% python3 -q
>>> import numpy as np
>>> import numpy.linalg as la
>>> np.set_printoptions(precision=4, suppress=True, linewidth=120)
>>> def rd(a):
...     return np.round(a, 4) + 0
... 
>>> feats = np.loadtxt("case13.csv", delimiter=",")
>>> print(feats)
[[ 0.8393 -7.2058 -0.931   0.7911 -0.7618 -0.3478  4.0814 -2.4228]
 [ 0.3836 -1.7559  5.4599  1.2532  0.4072  3.2095 -1.4713 -2.3818]
 [ 0.7556 -1.1443 -0.4025  2.9909 -1.7625 -1.5159 -2.9894 -4.2922]
 [-7.0121 -0.1688  1.8166 -1.9502 -2.3624 -1.1072 -0.0986 -0.0277]
 [ 1.8615 -0.5628  1.8922 -2.16   -4.0523 -3.5609 -2.8684  0.5377]
 [ 0.9116  2.318   0.3197  0.3948 -3.5819  1.0219  3.0005 -2.1096]
 [ 0.4461 -0.7878  3.5249  0.5751  2.6824 -3.2137  2.256  -2.5794]
 [ 0.3158  0.8342  0.8207  6.7209 -0.319  -0.1608 -0.7349  4.2507]]
>>> out = la.inv(feats)
>>> print(rd(la.cond(feats)))
2.0908
>>> print(rd(la.inv(out)))
[[ 0.8393 -7.2058 -0.931   0.7911 -0.7618 -0.3478  4.0814 -2.4228]
 [ 0.3836 -1.7559  5.4599  1.2532  0.4072  3.2095 -1.4713 -2.3818]
 [ 0.7556 -1.1443 -0.4025  2.9909 -1.7625 -1.5159 -2.9894 -4.2922]
 [-7.0121 -0.1688  1.8166 -1.9502 -2.3624 -1.1072 -0.0986 -0.0277]
 [ 1.8615 -0.5628  1.8922 -2.16   -4.0523 -3.5609 -2.8684  0.5377]
 [ 0.9116  2.318   0.3197  0.3948 -3.5819  1.0219  3.0005 -2.1096]
 [ 0.4461 -0.7878  3.5249  0.5751  2.6824 -3.2137  2.256  -2.5794]
 [ 0.3158  0.8342  0.8207  6.7209 -0.319  -0.1608 -0.7349  4.2507]]
>>> print(rd(feats @ out))
[[1. 0. 0. 0. 0. 0. 0. 0.]
 [0. 1. 0. 0. 0. 0. 0. 0.]
 [0. 0. 1. 0. 0. 0. 0. 0.]
 [0. 0. 0. 1. 0. 0. 0. 0.]
 [0. 0. 0. 0. 1. 0. 0. 0.]
 [0. 0. 0. 0. 0. 1. 0. 0.]
 [0. 0. 0. 0. 0. 0. 1. 0.]
 [0. 0. 0. 0. 0. 0. 0. 1.]]
>>> J = np.loadtxt("m.csv", delimiter=",")
>>> print(rd(J))
[[ 0.7363 -1.4725  0.2854  0.6855 -0.3263 -2.3731]
 [-0.4418  0.4752 -0.9171 -1.3184 -2.3757 -0.5964]
 [-2.0617  0.4483  1.5935 -0.7947  0.5582 -1.0325]
 [ 1.9144  1.4794  1.5883 -0.6974 -0.2095 -0.3056]
 [ 0.5891 -1.0419 -0.6293 -2.3606  1.2605 -0.1016]
 [ 0.      1.7693 -1.6185  0.319   1.1425 -1.3575]]
>>> t = np.radians(60)
>>> r_ = np.eye(6)
>>> r_[1, 1] = r_[4, 4] = np.cos(t)
>>> r_[1, 4], r_[4, 1] = -np.sin(t), np.sin(t)
>>> print(rd(r_))
[[ 1.     0.     0.     0.     0.     0.   ]
 [ 0.     0.5    0.     0.    -0.866  0.   ]
 [ 0.     0.     1.     0.     0.     0.   ]
 [ 0.     0.     0.     1.     0.     0.   ]
 [ 0.     0.866  0.     0.     0.5    0.   ]
 [ 0.     0.     0.     0.     0.     1.   ]]
>>> out = J @ r_.T
>>> print(rd(out))
[[ 0.7363 -0.4537  0.2854  0.6855 -1.4384 -2.3731]
 [-0.4418  2.295  -0.9171 -1.3184 -0.7763 -0.5964]
 [-2.0617 -0.2592  1.5935 -0.7947  0.6673 -1.0325]
 [ 1.9144  0.9211  1.5883 -0.6974  1.1765 -0.3056]
 [ 0.5891 -1.6126 -0.6293 -2.3606 -0.2721 -0.1016]
 [ 0.     -0.1048 -1.6185  0.319   2.1035 -1.3575]]
>>> print(rd(out @ out.T))
[[9. 0. 0. 0. 0. 0.]
 [0. 9. 0. 0. 0. 0.]
 [0. 0. 9. 0. 0. 0.]
 [0. 0. 0. 9. 0. 0.]
 [0. 0. 0. 0. 9. 0.]
 [0. 0. 0. 0. 0. 9.]]
>>> arr = np.load("arr.npy")
>>> print(arr)
[[ 0  1  0  0  3]
 [ 0  3 -2  2  0]
 [ 0 -3  0  0  0]]
>>> t = np.radians(30)
>>> r_ = np.eye(5)
>>> r_[2, 2] = r_[4, 4] = np.cos(t)
>>> r_[2, 4], r_[4, 2] = -np.sin(t), np.sin(t)
>>> print(rd(r_))
[[ 1.     0.     0.     0.     0.   ]
 [ 0.     1.     0.     0.     0.   ]
 [ 0.     0.     0.866  0.    -0.5  ]
 [ 0.     0.     0.     1.     0.   ]
 [ 0.     0.     0.5    0.     0.866]]
>>> out = arr @ r_.T
>>> print(rd(la.svd(arr, compute_uv=False)), rd(la.svd(out, compute_uv=False)))
[4.9067 2.9833 1.739 ] [4.9067 2.9833 1.739 ]
>>> print(np.allclose(la.norm(arr, axis=1), la.norm(out, axis=1)))
True
>>> print(np.allclose(arr @ arr.T, out @ out.T))
True
>>> print(rd(la.det(r_)), rd(np.trace(r_)))
1.0 4.7321
>>> vec = np.array([-4, -2, -2, 0, 0])
>>> print((arr @ vec).argmax())
2
>>> print((arr * vec).sum(axis=1))
[-2 -2  6]
>>> print(la.norm(arr @ vec) <= la.norm(arr, 2) * la.norm(vec) + 1e-9)
True
>>> print(np.einsum("ij,j->i", arr, vec))
[-2 -2  6]
>>> print(arr @ (2 * vec))
[-4 -4 12]
>>> print(arr @ np.ones(5))
[ 4.  3. -3.]
>>> rng = np.random.default_rng(36323)
>>> out = arr + rng.integers(-2, 3, (3, 2)) @ rng.integers(-2, 3, (2, 5))
>>> print(out)
[[ 1  2  0 -3  3]
 [ 3  4 -3 -3 -2]
 [-4 -1  3  0  6]]
>>> print(out - arr)
[[ 1  1  0 -3  0]
 [ 3  1 -1 -5 -2]
 [-4  2  3  0  6]]
>>> print(rd(la.svd(out - arr, compute_uv=False)))
[9.0815 5.7901 0.    ]
>>> W0 = np.array([[3.0, 1.0, 0.0, 0.0, 0.0, 0.0, 0.0, 0.0],
...     [0.0, 3.0, 1.0, 0.0, 0.0, 0.0, 0.0, 0.0],
...     [0.0, 0.0, 3.0, 1.0, 0.0, 0.0, 0.0, 0.0],
...     [0.0, 0.0, 0.0, 3.0, 1.0, 0.0, 0.0, 0.0],
...     [0.0, 0.0, 0.0, 0.0, 3.0, 1.0, 0.0, 0.0],
...     [0.0, 0.0, 0.0, 0.0, 0.0, 3.0, 1.0, 0.0],
...     [0.0, 0.0, 0.0, 0.0, 0.0, 0.0, 3.0, 1.0],
...     [0.0, 0.0, 0.0, 0.0, 0.0, 0.0, 0.0, 3.0]])
>>> labels = rng.permutation(8)
>>> print(labels)
[4 7 3 2 0 1 6 5]
>>> out = W0[labels][:, labels]
>>> print(rd(np.sort(np.abs(la.eigvals(out)))))
[3. 3. 3. 3. 3. 3. 3. 3.]
>>> print(np.allclose(out, W0))
False
>>> print(np.diag(out))
[3. 3. 3. 3. 3. 3. 3. 3.]
>>> print(rd(la.det(out)), rd(la.det(W0[labels])))
6561.0 6561.0
>>> print(np.trace(out))
24.0
>>> print(out)
[[3. 0. 0. 0. 0. 0. 0. 1.]
 [0. 3. 0. 0. 0. 0. 0. 0.]
 [1. 0. 3. 0. 0. 0. 0. 0.]
 [0. 0. 1. 3. 0. 0. 0. 0.]
 [0. 0. 0. 0. 3. 1. 0. 0.]
 [0. 0. 0. 1. 0. 3. 0. 0.]
 [0. 1. 0. 0. 0. 0. 3. 0.]
 [0. 0. 0. 0. 0. 0. 1. 3.]]
>>> print(np.trace(W0))
24.0
>>> print(rd(la.matrix_power(W0, 3)))
[[27. 27.  9.  1.  0.  0.  0.  0.]
 [ 0. 27. 27.  9.  1.  0.  0.  0.]
 [ 0.  0. 27. 27.  9.  1.  0.  0.]
 [ 0.  0.  0. 27. 27.  9.  1.  0.]
 [ 0.  0.  0.  0. 27. 27.  9.  1.]
 [ 0.  0.  0.  0.  0. 27. 27.  9.]
 [ 0.  0.  0.  0.  0.  0. 27. 27.]
 [ 0.  0.  0.  0.  0.  0.  0. 27.]]
>>> print(W0 @ W0)
[[9. 6. 1. 0. 0. 0. 0. 0.]
 [0. 9. 6. 1. 0. 0. 0. 0.]
 [0. 0. 9. 6. 1. 0. 0. 0.]
 [0. 0. 0. 9. 6. 1. 0. 0.]
 [0. 0. 0. 0. 9. 6. 1. 0.]
 [0. 0. 0. 0. 0. 9. 6. 1.]
 [0. 0. 0. 0. 0. 0. 9. 6.]
 [0. 0. 0. 0. 0. 0. 0. 9.]]
>>> print(la.matrix_rank(W0 - W0[0, 0] * np.eye(8)))
7
>>> print([int(la.matrix_rank(la.matrix_power(W0, p))) for p in range(1, 9)])
[8, 8, 8, 8, 8, 8, 8, 8]
>>> print(W0 @ W0)
[[9. 6. 1. 0. 0. 0. 0. 0.]
 [0. 9. 6. 1. 0. 0. 0. 0.]
 [0. 0. 9. 6. 1. 0. 0. 0.]
 [0. 0. 0. 9. 6. 1. 0. 0.]
 [0. 0. 0. 0. 9. 6. 1. 0.]
 [0. 0. 0. 0. 0. 9. 6. 1.]
 [0. 0. 0. 0. 0. 0. 9. 6.]
 [0. 0. 0. 0. 0. 0. 0. 9.]]
>>> print(np.prod(np.diag(W0)), rd(la.det(W0)))
6561.0 6561.0
>>> W = np.array([[-2, 1, 2, 0, 1],
...     [0, -2, 2, -3, 0],
...     [3, -1, -1, -1, 1],
...     [-1, -1, -2, 2, -2],
...     [-2, -2, 1, -3, -3],
...     [3, -3, -1, -3, -3],
...     [1, 1, 1, -3, 2],
...     [3, 0, 2, 2, 2]])
>>> coef = np.array([-3, 3, 4, 0, 1])
>>> act = np.maximum(W0 @ W + coef, 0)
>>> print(act)
[[ 0.  4. 12.  0.  4.]
 [ 0.  0.  9.  0.  2.]
 [ 5.  0.  0.  0.  2.]
 [ 0.  0.  0.  3.  0.]
 [ 0.  0.  6.  0.  0.]
 [ 7.  0.  2.  0.  0.]
 [ 3.  6.  9.  0.  9.]
 [ 6.  3. 10.  6.  7.]]
>>> C = np.array([[5, -9], [-8, -1], [-4, 3], [-9, 7], [-9, 8]])
>>> print((act @ C).round(6).argmax(axis=1))
[1 1 0 1 1 0 1 1]
>>> mat = np.loadtxt("block0.csv", delimiter=",")
>>> print(rd(mat))
[[-0.9717 -0.1225 -0.0397 -0.1982]
 [ 0.     -0.6662  0.6942  0.2725]
 [-0.0747 -0.3495 -0.6123  0.7052]
 [-0.2242  0.6473  0.3763  0.6238]]
>>> out = mat / np.sqrt((mat ** 2).mean(axis=1, keepdims=True))
>>> print(rd(la.norm(out, axis=1)))
[2. 2. 2. 2.]
>>> print(la.matrix_rank(out) == la.matrix_rank(mat))
True
>>> out = la.inv(mat)
>>> print(rd(mat @ out))
[[1. 0. 0. 0.]
 [0. 1. 0. 0.]
 [0. 0. 1. 0.]
 [0. 0. 0. 1.]]
>>> print(rd(la.cond(mat)))
1.0
>>> print(np.allclose(out, mat.T))
True
>>> print(rd(la.inv(out)))
[[-0.9717 -0.1225 -0.0397 -0.1982]
 [ 0.     -0.6662  0.6942  0.2725]
 [-0.0747 -0.3495 -0.6123  0.7052]
 [-0.2242  0.6473  0.3763  0.6238]]
>>> print(rd(out))
[[-0.9717  0.     -0.0747 -0.2242]
 [-0.1225 -0.6662 -0.3495  0.6473]
 [-0.0397  0.6942 -0.6123  0.3763]
 [-0.1982  0.2725  0.7052  0.6238]]
>>> print(rd(la.slogdet(mat)[0]))
-1.0
>>> u, v = feats[4], feats[0]
>>> print(rd(u @ v))
-6.5369
>>> print(rd(u @ u))
49.6459
>>> p = (u @ v) / (u @ u) * u
>>> print(la.matrix_rank(np.outer(u, v)))
1
>>> print((v - p) @ u)
0.0
>>> print(rd(la.norm(u + v) ** 2 + la.norm(u - v) ** 2))
253.9912
>>> vec = np.array([3, 2, -3, -1])
>>> y = mat @ vec
>>> print(rd(y))
[-2.8425 -3.6875  0.2085 -1.1309]
>>> print(rd(la.solve(mat, y)))
[ 3.  2. -3. -1.]
>>> print(rd(la.solve(mat, -2 * y)))
[-6. -4.  6.  2.]
>>> print(rd(la.solve(mat, mat[:, 2])))
[0. 0. 1. 0.]
>>> print(rd(la.solve(mat.T, mat[0])))
[1. 0. 0. 0.]
>>> print(rd(la.solve(mat, y + mat[:, 0])))
[ 4.  2. -3. -1.]
>>> out = np.array([[3, 3, 4, 5, 4],
...     [0, 3, 2, 0, 5],
...     [2, 1, 2, 0, 4],
...     [0, 4, 4, 1, 4],
...     [3, 5, 1, 1, 2]])
>>> data = np.triu(out)
>>> print(data)
[[3 3 4 5 4]
 [0 3 2 0 5]
 [0 0 2 0 4]
 [0 0 0 1 4]
 [0 0 0 0 2]]
>>> u = np.array([3, 1, 2, 3, 1])
>>> out = data + np.outer(u, np.eye(5)[1])
>>> print(la.matrix_rank(out - data))
1
>>> print(out)
[[3. 6. 4. 5. 4.]
 [0. 4. 2. 0. 5.]
 [0. 2. 2. 0. 4.]
 [0. 3. 0. 1. 4.]
 [0. 1. 0. 0. 2.]]
>>> print(rd(la.det(out) / la.det(data)), rd(1 + la.solve(data, u)[1]))
0.5 0.5
>>> M = np.load("out2.npy")
>>> print(M)
[[ 1. -1. -2. -2.  4. -6. -2. -4.]
 [-2.  0.  2.  0.  1.  1.  8. -9.]
 [ 0.  1. -2.  1.  2.  9.  0.  6.]
 [ 2. -2.  2. -2.  4. -4. -7.  9.]
 [ 0.  0.  0.  0. -5.  0.  0. -1.]
 [ 0.  0.  0.  0.  2. -5. -2.  1.]
 [ 0.  0.  0.  0.  2.  0.  1.  5.]
 [ 0.  0.  0.  0.  2. -4.  1. -4.]]
>>> # null space of dimension 1
>>> out = M / np.sqrt((M ** 2).mean(axis=1, keepdims=True))
>>> print(la.matrix_rank(M - M.mean(axis=1, keepdims=True)))
7
>>> print(M.reshape(-1, 2))
[[ 1. -1.]
 [-2. -2.]
 [ 4. -6.]
 [-2. -4.]
 [-2.  0.]
 [ 2.  0.]
 [ 1.  1.]
 [ 8. -9.]
 [ 0.  1.]
 [-2.  1.]
 [ 2.  9.]
 [ 0.  6.]
 [ 2. -2.]
 [ 2. -2.]
 [ 4. -4.]
 [-7.  9.]
 [ 0.  0.]
 [ 0.  0.]
 [-5.  0.]
 [ 0. -1.]
 [ 0.  0.]
 [ 0.  0.]
 [ 2. -5.]
 [-2.  1.]
 [ 0.  0.]
 [ 0.  0.]
 [ 2.  0.]
 [ 1.  5.]
 [ 0.  0.]
 [ 0.  0.]
 [ 2. -4.]
 [ 1. -4.]]
>>> print(M.ravel(order="F"))
[ 1. -2.  0.  2.  0.  0.  0.  0. -1.  0.  1. -2.  0.  0.  0.  0. -2.  2. -2.  2.  0.  0.  0.  0. -2.  0.  1. -2.  0.
  0.  0.  0.  4.  1.  2.  4. -5.  2.  2.  2. -6.  1.  9. -4.  0. -5.  0. -4. -2.  8.  0. -7.  0. -2.  1.  1. -4. -9.
  6.  9. -1.  1.  5. -4.]
>>> blk = M.reshape(8, 2, -1)
>>> print(blk.sum(axis=1))
[[ 5. -7. -4. -6.]
 [-1.  1. 10. -9.]
 [ 2. 10. -2.  7.]
 [ 6. -6. -5.  7.]
 [-5.  0.  0. -1.]
 [ 2. -5. -2.  1.]
 [ 2.  0.  1.  5.]
 [ 2. -4.  1. -4.]]
>>> print(np.einsum("ihd,jhd->hij", blk, blk).shape)
(2, 8, 8)
>>> out = np.array([[1, 1], [1, -1]])
>>> X = np.kron(out, np.kron(out, out))[rng.permutation(8)][:5]
>>> print(X)
[[ 1  1 -1 -1 -1 -1  1  1]
 [ 1  1  1  1 -1 -1 -1 -1]
 [ 1 -1 -1  1  1 -1 -1  1]
 [ 1 -1  1 -1 -1  1 -1  1]
 [ 1 -1 -1  1 -1  1  1 -1]]
>>> out = X / la.norm(X, axis=1, keepdims=True)
>>> C2 = out @ out.T
>>> print(rd(C2[4]))
[0. 0. 0. 0. 1.]
>>> print(np.argwhere(np.triu(np.abs(C2) > 0.95, 1)))
[]
>>> print(rd(C2))
[[1. 0. 0. 0. 0.]
 [0. 1. 0. 0. 0.]
 [0. 0. 1. 0. 0.]
 [0. 0. 0. 1. 0.]
 [0. 0. 0. 0. 1.]]
>>> print((C2 - 2 * np.eye(5)).round(6).argmax(axis=1))
[1 0 0 0 0]
>>> print(X.reshape(2, -1))
[[ 1  1 -1 -1 -1 -1  1  1  1  1  1  1 -1 -1 -1 -1  1 -1 -1  1]
 [ 1 -1 -1  1  1 -1  1 -1 -1  1 -1  1  1 -1 -1  1 -1  1  1 -1]]
>>> blk = X.reshape(5, 2, -1)
>>> print(blk.sum(axis=1))
[[ 0  0  0  0]
 [ 0  0  0  0]
 [ 2 -2 -2  2]
 [ 0  0  0  0]
 [ 0  0  0  0]]
>>> print(np.einsum("ihd,jhd->hij", blk, blk).shape)
(2, 5, 5)
>>> print(blk.shape)
(5, 2, 4)
>>> print(np.swapaxes(blk, 1, 2)[1])
[[ 1 -1]
 [ 1 -1]
 [ 1 -1]
 [ 1 -1]]
